$ ipython --no-banner

In [1]: import numpy as np

In [2]: import numpy.linalg as la

In [3]: np.set_printoptions(suppress=True, linewidth=200)

In [4]: feats = np.loadtxt("data.csv", delimiter=",")

In [5]: feats
Out[5]: 
array([[  9.,   0.,   9., -18.,   3.,   2.],
       [  2.,   8.,   3.,  -4.,   1.,   1.]])

In [6]: np.diff(feats, axis=0)
Out[6]: array([[-7.,  8., -6., 14., -2., -1.]])

In [7]: feats.mean(axis=0)
Out[7]: array([  5.5,   4. ,   6. , -11. ,   2. ,   1.5])

In [8]: feats[:, 6]
---------------------------------------------------------------------------
IndexError                                Traceback (most recent call last)
Cell In[8], line 1
----> 1 feats[:, 6]

IndexError: index 6 is out of bounds for axis 1 with size 6

In [9]: la.matrix_rank(feats)
Out[9]: np.int64(2)

In [10]: feats.shape
Out[10]: (2, 6)

In [11]: feats[2]
---------------------------------------------------------------------------
IndexError                                Traceback (most recent call last)
Cell In[11], line 1
----> 1 feats[2]

IndexError: index 2 is out of bounds for axis 0 with size 2

In [12]: np.zeros(2, 6)
---------------------------------------------------------------------------
TypeError                                 Traceback (most recent call last)
Cell In[12], line 1
----> 1 np.zeros(2, 6)

TypeError: Cannot interpret '6' as a data type

In [13]: feats.sum(axis=1)
Out[13]: array([ 5., 11.])

In [14]: np.unravel_index(np.abs(feats).argmax(), feats.shape)
Out[14]: (np.int64(0), np.int64(3))

In [15]: feats - feats[0]
Out[15]: 
array([[ 0.,  0.,  0.,  0.,  0.,  0.],
       [-7.,  8., -6., 14., -2., -1.]])

In [16]: np.round(la.norm(feats), 2)
Out[16]: np.float64(24.37)

In [17]: W1 = np.array([[-1, -2, -1, 2],
    ...:     [1, -1, 2, 3],
    ...:     [3, 2, -1, -3],
    ...:     [1, 2, 2, -3],
    ...:     [2, -2, 2, 1],
    ...:     [0, -3, -1, 1]])

In [18]: coef = np.array([3, -3, 2, -3])

In [19]: hid = np.maximum(feats @ W1 + coef, 0)

In [20]: la.matrix_rank(hid)
Out[20]: np.int64(2)

In [21]: (hid > 0).mean(axis=0)
Out[21]: array([1. , 0. , 0.5, 1. ])

In [22]: hid
Out[22]: 
array([[ 9.,  0.,  0., 47.],
       [16.,  0.,  6., 30.]])

In [23]: cent = np.array([[-1, 2, 4], [-5, -5, -2], [-2, 0, -1], [-2, 0, -3]])

In [24]: hid @ cent
Out[24]: 
array([[-103.,   18., -105.],
       [ -88.,   32.,  -32.]])

In [25]: X = np.load("x.npy")

In [26]: X
Out[26]: 
array([[-2,  2,  2],
       [ 2, -2,  2],
       [ 2,  2, -2]])

In [27]: P = np.triu(np.array([[1, -2, -1], [-3, -2, 0], [-2, 2, -1]]), 1) + np.eye(3)

In [28]: B = P @ X @ la.inv(P)

In [29]: np.round(la.det(B), 2)
Out[29]: np.float64(32.0)

In [30]: la.matrix_rank(B)
Out[30]: np.int64(3)

In [31]: np.round(np.poly(B), 2) + 0
Out[31]: array([  1.,   6.,   0., -32.])

In [32]: W0 = np.load("case11.npy")

In [33]: W0
Out[33]: 
array([[-1,  8,  9,  0],
       [-1,  8,  9,  0],
       [ 2,  1,  9,  8]])

In [34]: U, sigma, VT = la.svd(W0)

In [35]: vecs = VT[:(sigma > 1e-8).sum()]

In [36]: rng = np.random.default_rng(21)

In [37]: x0 = W0[1] + 5 * W0[2] + rng.integers(2) * np.eye(4)[1]

In [38]: x0
Out[38]: array([ 9., 13., 54., 40.])

In [39]: np.round(vecs.T @ vecs, 2)
Out[39]: 
array([[ 0.08, -0.15,  0.03,  0.21],
       [-0.15,  0.58,  0.35, -0.31],
       [ 0.03,  0.35,  0.69,  0.3 ],
       [ 0.21, -0.31,  0.3 ,  0.65]])

In [40]: la.matrix_rank(np.vstack([W0, x0]))
Out[40]: np.int64(2)

In [41]: np.abs(np.diag(la.qr(W0)[1])) > 1e-9
Out[41]: array([ True,  True, False])

In [42]: round(float(np.trace(la.pinv(W0) @ W0)), 2)
Out[42]: 2.0

In [43]: np.round(W0 @ la.pinv(W0) @ W0, 2) + 0
Out[43]: 
array([[-1.,  8.,  9.,  0.],
       [-1.,  8.,  9.,  0.],
       [ 2.,  1.,  9.,  8.]])

In [44]: U, sigma, VT = la.svd(W0)

In [45]: np.argmax(sigma[:-1] / (sigma[1:] + 1e-6)) + 1
Out[45]: np.int64(2)

In [46]: B = U[:, :2] @ np.diag(sigma[:2]) @ VT[:2]

In [47]: np.round(la.norm(W0 - B, 2), 2), round(float(sigma[2]), 2)
Out[47]: (np.float64(0.0), 0.0)

In [48]: rk = la.matrix_rank(W0)

In [49]: rk
Out[49]: np.int64(2)

In [50]: N = la.svd(W0)[2][rk:].T

In [51]: np.allclose(W0 @ N, 0)
Out[51]: True

In [52]: np.round(N @ N.T, 2)
Out[52]: 
array([[ 0.92,  0.15, -0.03, -0.21],
       [ 0.15,  0.42, -0.35,  0.31],
       [-0.03, -0.35,  0.31, -0.3 ],
       [-0.21,  0.31, -0.3 ,  0.35]])

In [53]: la.matrix_rank(W0.T @ W0), la.matrix_rank(W0 @ W0.T)
Out[53]: (np.int64(2), np.int64(2))

In [54]: np.argsort(-la.norm(W0, axis=0).round(6), kind="stable")[:3]
Out[54]: array([2, 1, 3])

In [55]: E = np.load("out13.npy")

In [56]: E
Out[56]: 
array([[ 1,  1,  0,  0,  0],
       [-1,  0,  0,  0,  0],
       [ 0,  0, -2,  0,  2],
       [ 0,  0,  0,  2,  0],
       [ 0,  0,  0,  0,  2]])

In [57]: B = E / la.norm(E, axis=1, keepdims=True)

In [58]: cov = B @ B.T

In [59]: cov[3]
Out[59]: array([0., 0., 0., 1., 0.])

In [60]: (np.abs(cov) > 0.9).astype(int)
Out[60]: 
array([[1, 0, 0, 0, 0],
       [0, 1, 0, 0, 0],
       [0, 0, 1, 0, 0],
       [0, 0, 0, 1, 0],
       [0, 0, 0, 0, 1]])

In [61]: u, g = E[2], E[3]

In [62]: u @ g
Out[62]: np.int64(0)

In [63]: u @ u
Out[63]: np.int64(8)

In [64]: pr = (u @ g) / (u @ u) * u

In [65]: la.matrix_rank(np.outer(u, g))
Out[65]: np.int64(1)

In [66]: g - pr
Out[66]: array([0., 0., 0., 2., 0.])

In [67]: P = np.triu(np.array([[2, 1, 0, 0, 1],
    ...:     [2, 0, 2, 1, 1],
    ...:     [2, 1, 0, 1, 1],
    ...:     [2, 1, 2, 0, 1],
    ...:     [1, 2, 2, 1, 2]]), 1) + np.eye(5)

In [68]: B = P @ E @ la.inv(P)

In [69]: np.trace(B), np.trace(E)
Out[69]: (np.float64(3.0), np.int64(3))

In [70]: np.round(np.poly(B), 2)
Out[70]: array([  1.,  -3.,  -1.,  10., -12.,   8.])

In [71]: la.matrix_rank(B)
Out[71]: np.int64(5)

In [72]: x0 = np.array([0, -2, 2, -1, 1])

In [73]: rhs = E @ x0

In [74]: coef, lr = np.zeros(5), 1 / la.norm(E, 2) ** 2

In [75]: for i in range(6):
    ...:     coef -= lr * E.T @ (E @ coef - rhs)
    ...:     if i % 2 == 0: print(i, round(la.norm(E @ coef - rhs), 2))
    ...: 
0 3.12
2 2.14
4 1.59

In [76]: np.round(la.cond(E), 2)
Out[76]: np.float64(5.24)

In [77]: coef.round(2)
Out[77]: array([-0.56, -0.74,  1.26, -0.94,  0.55])
